% ipython --no-banner

In [1]: import numpy as np

In [2]: import numpy.linalg as la

In [3]: np.set_printoptions(suppress=True, linewidth=120)

In [4]: data = np.array([[-1.0, 1.0, 0.0, 0.0, 0.0],
   ...:     [0.0, -1.0, 1.0, 0.0, 0.0],
   ...:     [0.0, 0.0, -1.0, 1.0, 0.0],
   ...:     [0.0, 0.0, 0.0, -1.0, 1.0],
   ...:     [0.0, 0.0, 0.0, 0.0, -1.0]])

In [5]: data
Out[5]: 
array([[-1.,  1.,  0.,  0.,  0.],
       [ 0., -1.,  1.,  0.,  0.],
       [ 0.,  0., -1.,  1.,  0.],
       [ 0.,  0.,  0., -1.,  1.],
       [ 0.,  0.,  0.,  0., -1.]])

In [6]: evals, evecs = la.eig(data)

In [7]: np.prod(evals)
Out[7]: np.float64(-1.0)

In [8]: data @ evecs[:, 0] - evals[0] * evecs[:, 0]
Out[8]: array([0., 0., 0., 0., 0.])

In [9]: np.round(np.sort(la.eigvals(data.T)), 2)
Out[9]: array([-1., -1., -1., -1., -1.])

In [10]: np.round(np.sort(la.eigvals(la.inv(data))), 2)
Out[10]: array([-1., -1., -1., -1., -1.])

In [11]: hat = np.triu(np.array([[1, 3, -3, -3, -3],
    ...:     [-1, -3, -1, -1, 1],
    ...:     [0, 1, 1, 0, -1],
    ...:     [2, 3, 2, 2, -1],
    ...:     [1, 2, -3, 1, -2]]), 1) + np.eye(5)

In [12]: other = hat @ data @ la.inv(hat)

In [13]: la.matrix_rank(other)
Out[13]: np.int64(5)

In [14]: hat @ data - data @ hat
Out[14]: 
array([[ 0.,  0.,  4., -2., -4.],
       [ 0.,  0.,  0., -1.,  0.],
       [ 0.,  0.,  0.,  0.,  1.],
       [ 0.,  0.,  0.,  0.,  0.],
       [ 0.,  0.,  0.,  0.,  0.]])

In [15]: other = data / np.sqrt((data ** 2).mean(axis=1, keepdims=True))

In [16]: np.round(la.norm(other, axis=1), 2)
Out[16]: array([2.24, 2.24, 2.24, 2.24, 2.24])

In [17]: la.matrix_rank(other) == la.matrix_rank(data)
Out[17]: np.True_

In [18]: vec = np.array([7, 7, 9, 9, 6])

In [19]: rhs = data @ vec

In [20]: rhs
Out[20]: array([ 0.,  2.,  0., -3., -6.])

In [21]: np.round(la.solve(data, data[:, 3]), 2)
Out[21]: array([-0., -0., -0.,  1., -0.])

In [22]: np.round(la.solve(data, rhs), 2)
Out[22]: array([7., 7., 9., 9., 6.])

In [23]: np.round(la.solve(data, rhs + data[:, 1]), 2)
Out[23]: array([7., 8., 9., 9., 6.])

In [24]: m1 = np.array([[1, 2, 1, 0, 0, 1, 2, 3],
    ...:     [3, 3, 1, 3, 2, 2, 1, 1],
    ...:     [3, 1, 1, 0, 0, 1, 3, 3],
    ...:     [0, 3, 1, 1, 3, 2, 3, 3],
    ...:     [1, 2, 0, 0, 1, 1, 1, 3],
    ...:     [1, 3, 0, 0, 3, 1, 3, 2],
    ...:     [1, 2, 1, 3, 2, 1, 0, 3],
    ...:     [3, 2, 1, 2, 0, 2, 1, 3]])

In [25]: m1[-1] = m1[0] + -3 * m1[1]

In [26]: m1
Out[26]: 
array([[ 1,  2,  1,  0,  0,  1,  2,  3],
       [ 3,  3,  1,  3,  2,  2,  1,  1],
       [ 3,  1,  1,  0,  0,  1,  3,  3],
       [ 0,  3,  1,  1,  3,  2,  3,  3],
       [ 1,  2,  0,  0,  1,  1,  1,  3],
       [ 1,  3,  0,  0,  3,  1,  3,  2],
       [ 1,  2,  1,  3,  2,  1,  0,  3],
       [-8, -7, -2, -9, -6, -5, -1,  0]])

In [27]: np.unique(m1.round(6), axis=0).shape
Out[27]: (8, 8)

In [28]: rng = np.random.default_rng(37050)

In [29]: lab = rng.permutation(8)

In [30]: lab
Out[30]: array([7, 5, 6, 2, 1, 4, 3, 0])

In [31]: other = m1[lab][:, lab]

In [32]: np.allclose(other, m1)
Out[32]: False

In [33]: other
Out[33]: 
array([[ 0, -5, -1, -2, -7, -6, -9, -8],
       [ 2,  1,  3,  0,  3,  3,  0,  1],
       [ 3,  1,  0,  1,  2,  2,  3,  1],
       [ 3,  1,  3,  1,  1,  0,  0,  3],
       [ 1,  2,  1,  1,  3,  2,  3,  3],
       [ 3,  1,  1,  0,  2,  1,  0,  1],
       [ 3,  2,  3,  1,  3,  3,  1,  0],
       [ 3,  1,  2,  1,  2,  0,  0,  1]])

In [34]: np.round(np.sort(np.abs(la.eigvals(other))), 2) + 0
Out[34]: array([0.  , 0.32, 1.09, 1.09, 1.92, 1.92, 9.47, 9.47])

In [35]: np.trace(other)
Out[35]: np.int64(8)

In [36]: np.diag(other)
Out[36]: array([0, 1, 0, 1, 3, 1, 1, 1])

In [37]: m1.reshape(-1, 2)
Out[37]: 
array([[ 1,  2],
       [ 1,  0],
       [ 0,  1],
       [ 2,  3],
       [ 3,  3],
       [ 1,  3],
       [ 2,  2],
       [ 1,  1],
       [ 3,  1],
       [ 1,  0],
       [ 0,  1],
       [ 3,  3],
       [ 0,  3],
       [ 1,  1],
       [ 3,  2],
       [ 3,  3],
       [ 1,  2],
       [ 0,  0],
       [ 1,  1],
       [ 1,  3],
       [ 1,  3],
       [ 0,  0],
       [ 3,  1],
       [ 3,  2],
       [ 1,  2],
       [ 1,  3],
       [ 2,  1],
       [ 0,  3],
       [-8, -7],
       [-2, -9],
       [-6, -5],
       [-1,  0]])

In [38]: blk = m1.reshape(8, 2, -1)

In [39]: blk.sum(axis=1)
Out[39]: 
array([[  1,   3,   3,   3],
       [  5,   5,   2,   4],
       [  3,   2,   4,   3],
       [  3,   5,   4,   4],
       [  2,   3,   1,   3],
       [  4,   4,   3,   2],
       [  3,   3,   1,   6],
       [-14, -12,  -3,  -9]])

In [40]: la.matrix_rank(m1, rtol=0.1)
Out[40]: np.int64(4)

In [41]: J = np.load("out15.npy")

In [42]: J.round(2) + 0
Out[42]: 
array([[ 29.63,  23.23, -98.13,   7.65, -43.16,  29.09],
       [ 26.58,  17.26, -83.32,   4.98, -36.54,  22.09],
       [ 25.96,  16.13, -80.41,   4.49, -35.24,  20.77],
       [ 24.25,  13.14, -72.6 ,   3.21, -31.77,  17.35],
       [ 19.72,   6.29, -53.38,   0.48, -23.26,   9.69],
       [ 19.18,   5.59, -51.24,   0.22, -22.32,   8.92],
       [ 13.93,   0.  , -32.17,  -1.59, -13.97,   3.02],
       [ 11.75,  -1.57, -25.25,  -1.94, -10.97,   1.43],
       [ 10.18,  -2.4 , -20.65,  -2.04,  -8.99,   0.6 ],
       [  7.58,  -3.18, -13.79,  -1.93,  -6.04,  -0.22],
       [  6.76,  -3.25, -11.85,  -1.83,  -5.2 ,  -0.34],
       [  5.39,  -3.18,  -8.8 ,  -1.58,  -3.9 ,  -0.41],
       [  4.65,  -3.04,  -7.29,  -1.41,  -3.25,  -0.38],
       [  3.33,  -2.57,  -4.82,  -1.06,  -2.19,  -0.26],
       [  2.31,  -2.02,  -3.14,  -0.74,  -1.45,  -0.12],
       [  2.03,  -1.84,  -2.71,  -0.65,  -1.26,  -0.08],
       [  0.02,  -0.02,  -0.02,   0.  ,  -0.01,   0.  ],
       [ -0.27,   0.32,   0.31,   0.07,   0.16,  -0.05],
       [ -1.14,   1.5 ,   1.19,   0.25,   0.65,  -0.46],
       [ -2.81,   4.8 ,   2.94,  -0.65,   2.05,  -5.04],
       [ -3.  ,   5.46,   3.49,  -1.49,   2.6 ,  -7.76],
       [ -3.04,   5.65,   3.75,  -1.91,   2.85,  -9.03],
       [ -3.06,   5.89,   4.22,  -2.72,   3.3 , -11.39],
       [ -3.04,   5.97,   4.58,  -3.32,   3.63, -13.09],
       [ -2.99,   6.  ,   5.1 ,  -4.16,   4.08, -15.44],
       [ -2.37,   5.05,   8.25,  -8.89,   6.63, -28.05],
       [ -1.4 ,   2.74,  12.42, -14.4 ,   9.67, -42.22],
       [ -1.19,   2.17,  13.34, -15.56,  10.32, -45.13],
       [ -0.68,   0.74,  15.55, -18.22,  11.84, -51.85],
       [  0.69,  -3.5 ,  21.73, -25.28,  15.96, -69.43],
       [  0.93,  -4.3 ,  22.86, -26.52,  16.69, -72.49],
       [  1.8 ,  -7.28,  27.01, -30.96,  19.37, -83.45]])

In [43]: C2 = np.cov(J, rowvar=False)

In [44]: np.round(np.median(J, axis=0), 2)
Out[44]: array([ 1.92,  1.12, -1.36, -1.58, -0.63, -0.36])

In [45]: np.argwhere(np.triu(np.abs(np.corrcoef(J.T)) > 0.8, 1))
Out[45]: 
array([[0, 2],
       [0, 4],
       [2, 4],
       [3, 5],
       [4, 5]])

In [46]: round(float(np.corrcoef(J[:, 3], J[:, 1])[0, 1]), 2)
Out[46]: 0.53
